$ python -q
>>> import numpy as np
>>> from numpy import linalg as LA
>>> np.set_printoptions(precision=1, suppress=True, linewidth=140, floatmode="fixed")
>>> data = np.load("out4.npy")
>>> print(data)
[[1.0 0.5 0.2 0.1 0.1 0.0 0.0 0.0 0.0 0.0 0.0 0.0]
 [0.5 1.0 0.5 0.2 0.1 0.1 0.0 0.0 0.0 0.0 0.0 0.0]
 [0.2 0.5 1.0 0.5 0.2 0.1 0.1 0.0 0.0 0.0 0.0 0.0]
 [0.1 0.2 0.5 1.0 0.5 0.2 0.1 0.1 0.0 0.0 0.0 0.0]
 [0.1 0.1 0.2 0.5 1.0 0.5 0.2 0.1 0.1 0.0 0.0 0.0]
 [0.0 0.1 0.1 0.2 0.5 1.0 0.5 0.2 0.1 0.1 0.0 0.0]
 [0.0 0.0 0.1 0.1 0.2 0.5 1.0 0.5 0.2 0.1 0.1 0.0]
 [0.0 0.0 0.0 0.1 0.1 0.2 0.5 1.0 0.5 0.2 0.1 0.1]
 [0.0 0.0 0.0 0.0 0.1 0.1 0.2 0.5 1.0 0.5 0.2 0.1]
 [0.0 0.0 0.0 0.0 0.0 0.1 0.1 0.2 0.5 1.0 0.5 0.2]
 [0.0 0.0 0.0 0.0 0.0 0.0 0.1 0.1 0.2 0.5 1.0 0.5]
 [0.0 0.0 0.0 0.0 0.0 0.0 0.0 0.1 0.1 0.2 0.5 1.0]]
>>> # symmetric
>>> rng = np.random.default_rng(413216)
>>> lab = rng.permutation(12)
>>> print(lab)
[ 7 11  8 10  2  1  0  3  4  9  5  6]
>>> B = data[lab][:, lab]
>>> print(B)
[[1.0 0.1 0.5 0.1 0.0 0.0 0.0 0.1 0.1 0.2 0.2 0.5]
 [0.1 1.0 0.1 0.5 0.0 0.0 0.0 0.0 0.0 0.2 0.0 0.0]
 [0.5 0.1 1.0 0.2 0.0 0.0 0.0 0.0 0.1 0.5 0.1 0.2]
 [0.1 0.5 0.2 1.0 0.0 0.0 0.0 0.0 0.0 0.5 0.0 0.1]
 [0.0 0.0 0.0 0.0 1.0 0.5 0.2 0.5 0.2 0.0 0.1 0.1]
 [0.0 0.0 0.0 0.0 0.5 1.0 0.5 0.2 0.1 0.0 0.1 0.0]
 [0.0 0.0 0.0 0.0 0.2 0.5 1.0 0.1 0.1 0.0 0.0 0.0]
 [0.1 0.0 0.0 0.0 0.5 0.2 0.1 1.0 0.5 0.0 0.2 0.1]
 [0.1 0.0 0.1 0.0 0.2 0.1 0.1 0.5 1.0 0.0 0.5 0.2]
 [0.2 0.2 0.5 0.5 0.0 0.0 0.0 0.0 0.0 1.0 0.1 0.1]
 [0.2 0.0 0.1 0.0 0.1 0.1 0.0 0.2 0.5 0.1 1.0 0.5]
 [0.5 0.0 0.2 0.1 0.1 0.0 0.0 0.1 0.2 0.1 0.5 1.0]]
>>> print(np.allclose(B, data))
False
>>> print(np.diag(B))
[1.0 1.0 1.0 1.0 1.0 1.0 1.0 1.0 1.0 1.0 1.0 1.0]
>>> print(round(LA.det(B), 1), round(float(LA.det(data[lab])), 1))
0.0 -0.0
